$ python -q
>>> import numpy as np
>>> np.set_printoptions(precision=3, suppress=True, linewidth=120, legacy="1.25")
>>> tidy = lambda a: np.round(a, 3) + 0
>>> sig = 20 * 0.5 ** np.arange(5)
>>> q, _ = np.linalg.qr(np.array([[-0.7, 1.6, -1.1, 0.3, -0.2],
...     [-0.3, -1.4, -0.7, 1.1, 0.5],
...     [-0.5, -1.0, -0.1, -0.4, 1.2],
...     [-0.8, 0.6, 0.5, 0.6, 1.5],
...     [-0.7, -0.9, -0.1, -0.6, 0.9]]))
>>> rng = np.random.default_rng(55)
>>> m1 = rng.normal(size=(23, 5)) * sig @ q
>>> print(tidy(m1))
[[ -2.794  28.465  -6.744  17.681  -3.346]
 [ -4.005  -5.613   6.807 -11.164   7.172]
 [ -7.404  -3.571  14.095  -8.811   1.833]
 [ 13.08  -24.97   -9.913  -7.805   3.328]
 [ -4.499  12.205   6.19    1.083   0.187]
 [  6.183 -21.269  -9.518 -11.484   1.026]
 [-19.893  24.262  14.09   11.681  -6.88 ]
 [-21.05   22.63   16.071   3.699  -1.82 ]
 [-14.126  16.785   6.094  13.821  -9.713]
 [ 17.392 -17.26  -17.921 -11.066  10.763]
 [ -1.704   9.08    0.402   6.031  -4.118]
 [ -2.183   9.408   2.951  -2.898   3.763]
 [ 11.152   4.16  -17.937   8.322   7.469]
 [  2.633  -5.506  -9.084  -0.27    3.103]
 [ -8.173   4.619   4.39    2.117  -5.269]
 [ -0.19    4.991   0.72    8.288  -0.476]
 [ -6.704  34.444  10.582  14.17    4.477]
 [-10.333  13.186  14.589   8.405  -6.002]
 [  4.808   6.138  -8.536   4.456   3.347]
 [-12.17   20.544  -2.373  17.394  -7.628]
 [  0.164   1.556  -4.662   5.759  -2.152]
 [ 27.356 -28.781 -29.791  -1.907   0.707]
 [-20.483  23.259  22.867  -3.704   2.052]]
>>> d = np.linalg.norm(m1[:, None] - m1[None], axis=-1)
>>> np.flatnonzero(d[13] < d.mean() / 2)
array([13, 18, 20])
>>> (d + 1e9 * np.eye(23)).round(6).argmin(axis=1)
array([19,  2,  1,  5, 11,  3,  7,  6, 19,  3, 15,  4, 18, 20, 10, 10,  0,  8, 20,  8, 15,  9,  7])
>>> tidy(d[:5, :5])
array([[ 0.   , 47.844, 47.016, 61.737, 26.881],
       [47.844,  0.   , 10.144, 31.18 , 22.735],
       [47.016, 10.144,  0.   , 38.173, 20.504],
       [61.737, 31.18 , 38.173,  0.   , 45.157],
       [26.881, 22.735, 20.504, 45.157,  0.   ]])
>>> tidy(np.linalg.norm(m1[1], 1)), tidy(np.linalg.norm(m1[1], np.inf))
(34.761, 11.164)
>>> tidy(np.linalg.norm(m1, 2))
113.628
>>> tidy(np.linalg.norm(m1, 1)), tidy(np.linalg.norm(m1, np.inf))
(342.702, 88.541)
>>> W2 = m1[[16, 12]].astype(float)
>>> for _ in range(6):
...     z = np.linalg.norm(m1[:, None] - W2, axis=-1).argmin(axis=1)
...     W2 = np.array([m1[z == j].mean(axis=0) for j in range(2)])
... 
>>> z
array([0, 1, 0, 1, 0, 1, 0, 0, 0, 1, 0, 0, 1, 1, 0, 0, 0, 0, 1, 0, 1, 1, 0])
>>> np.abs(W2[1] - W2[0]).argmax()
1
>>> tidy(W2[1] - W2[0])
array([ 18.159, -25.908, -18.596,  -9.15 ,   6.216])
>>> cen = (m1 - m1.mean(axis=0)) / m1.std(axis=0)
>>> tidy(cen.std(axis=0))
array([1., 1., 1., 1., 1.])
>>> c = np.linalg.lstsq(np.delete(cen, 3, axis=1), cen[:, 3])[0]
>>> print(tidy(c))
[ 0.44   1.115 -0.371 -0.511]
>>> q, Rm = np.linalg.qr(m1)
>>> tidy(abs(Rm[0, 0])), tidy(np.linalg.norm(m1[:, 0]))
(57.842, 57.842)
>>> q.shape, Rm.shape
((23, 5), (5, 5))
>>> tidy(np.trace(q @ q.T))
5.0
>>> tidy(np.abs(np.diag(Rm)))
array([57.842, 50.9  , 24.365, 20.112, 11.061])
>>> mat = np.load("a.npy")
>>> mat
array([[ 29., -10.,   0., -10.,  25.],
       [-10.,   8.,   0.,   4., -10.],
       [  0.,   0.,   4.,   0.,   0.],
       [-10.,   4.,   0.,   8., -10.],
       [ 25., -10.,   0., -10.,  29.]])
>>> vals, vecs = np.linalg.eigh(mat)
>>> x = np.array([0, 6, 8, 6, -2])
>>> x @ mat @ x
1716.0
>>> tidy(x @ mat @ x / (x @ x)), tidy(vals[0]), tidy(vals[-1])
(12.257, 4.0, 62.0)
>>> tidy(vecs * np.abs(vals) @ vecs.T)
array([[ 29., -10.,   0., -10.,  25.],
       [-10.,   8.,   0.,   4., -10.],
       [  0.,   0.,   4.,   0.,   0.],
       [-10.,   4.,   0.,   8., -10.],
       [ 25., -10.,   0., -10.,  29.]])
>>> q, Rm = np.linalg.qr(mat)
>>> np.allclose(Rm.T @ Rm, mat.T @ mat)
True
>>> tidy(Rm)
array([[-40.817,  16.17 ,   0.   ,  16.17 , -40.425],
       [  0.   ,  -4.305,   0.   ,  -0.589,   1.472],
       [  0.   ,   0.   ,   4.   ,   0.   ,   0.   ],
       [  0.   ,   0.   ,   0.   ,  -4.265,   1.283],
       [  0.   ,   0.   ,   0.   ,   0.   ,   5.295]])
>>> tidy(q @ Rm)
array([[ 29., -10.,   0., -10.,  25.],
       [-10.,   8.,   0.,   4., -10.],
       [  0.,   0.,   4.,   0.,   0.],
       [-10.,   4.,   0.,   8., -10.],
       [ 25., -10.,   0., -10.,  29.]])
>>> tidy(np.trace(q @ q.T))
5.0
>>> K = np.load("x.npy")
>>> print(K)
[[-8  0  0  0]
 [ 4  1  0  0]
 [ 6 -1  8  0]
 [-6 -8  7 -7]]
>>> # triangular, det is the product of the diagonal
>>> f = np.array([-4, -2])
>>> np.cross(K[3, :3], K[1, :3])
array([-7, 28, 26])
>>> M = (rng.random((5, 5)) < 0.3) + np.eye(5)
>>> M /= M.sum(axis=1, keepdims=True)
>>> tidy(M)
array([[0.333, 0.   , 0.   , 0.333, 0.333],
       [0.2  , 0.4  , 0.   , 0.2  , 0.2  ],
       [0.25 , 0.   , 0.25 , 0.25 , 0.25 ],
       [0.25 , 0.25 , 0.25 , 0.25 , 0.   ],
       [0.25 , 0.25 , 0.25 , 0.   , 0.25 ]])
>>> B = np.array([[0, 1, 1], [3, 0, 2], [0, 0, 3], [1, 1, 3], [2, 1, 0]])
>>> tidy(np.einsum("ik,kj->ij", M, B))
array([[1.   , 1.   , 1.333],
       [1.8  , 0.6  , 1.6  ],
       [0.75 , 0.75 , 1.75 ],
       [1.   , 0.5  , 2.25 ],
       [1.25 , 0.5  , 1.5  ]])
>>> tidy(M @ B)
array([[1.   , 1.   , 1.333],
       [1.8  , 0.6  , 1.6  ],
       [0.75 , 0.75 , 1.75 ],
       [1.   , 0.5  , 2.25 ],
       [1.25 , 0.5  , 1.5  ]])
>>> print(tidy(np.einsum("ik,kj->ji", M, B)))
[[1.    1.8   0.75  1.    1.25 ]
 [1.    0.6   0.75  0.5   0.5  ]
 [1.333 1.6   1.75  2.25  1.5  ]]
>>> B = np.c_[m1[:, :1] @ np.array([[-1]]), np.array([1, 2, 3, 3, 3, 2, 3, 3, 2, 0, 1, 2, 3, 2, 1, 3, 3, 1, 2, 2, 0, 3, 3])]
>>> tidy(B)
array([[  2.794,   1.   ],
       [  4.005,   2.   ],
       [  7.404,   3.   ],
       [-13.08 ,   3.   ],
       [  4.499,   3.   ],
       [ -6.183,   2.   ],
       [ 19.893,   3.   ],
       [ 21.05 ,   3.   ],
       [ 14.126,   2.   ],
       [-17.392,   0.   ],
       [  1.704,   1.   ],
       [  2.183,   2.   ],
       [-11.152,   3.   ],
       [ -2.633,   2.   ],
       [  8.173,   1.   ],
       [  0.19 ,   3.   ],
       [  6.704,   3.   ],
       [ 10.333,   1.   ],
       [ -4.808,   2.   ],
       [ 12.17 ,   2.   ],
       [ -0.164,   0.   ],
       [-27.356,   3.   ],
       [ 20.483,   3.   ]])
>>> tidy(np.linalg.lstsq(m1, B[:, 0])[0])
array([-1.,  0.,  0.,  0.,  0.])
>>> tidy(np.linalg.norm(B - m1 @ np.linalg.lstsq(m1, B)[0], axis=0))
array([0.   , 9.394])
>>> print(np.linalg.matrix_rank(np.c_[m1, B]))
6
>>> np.linalg.matrix_rank(B)
2
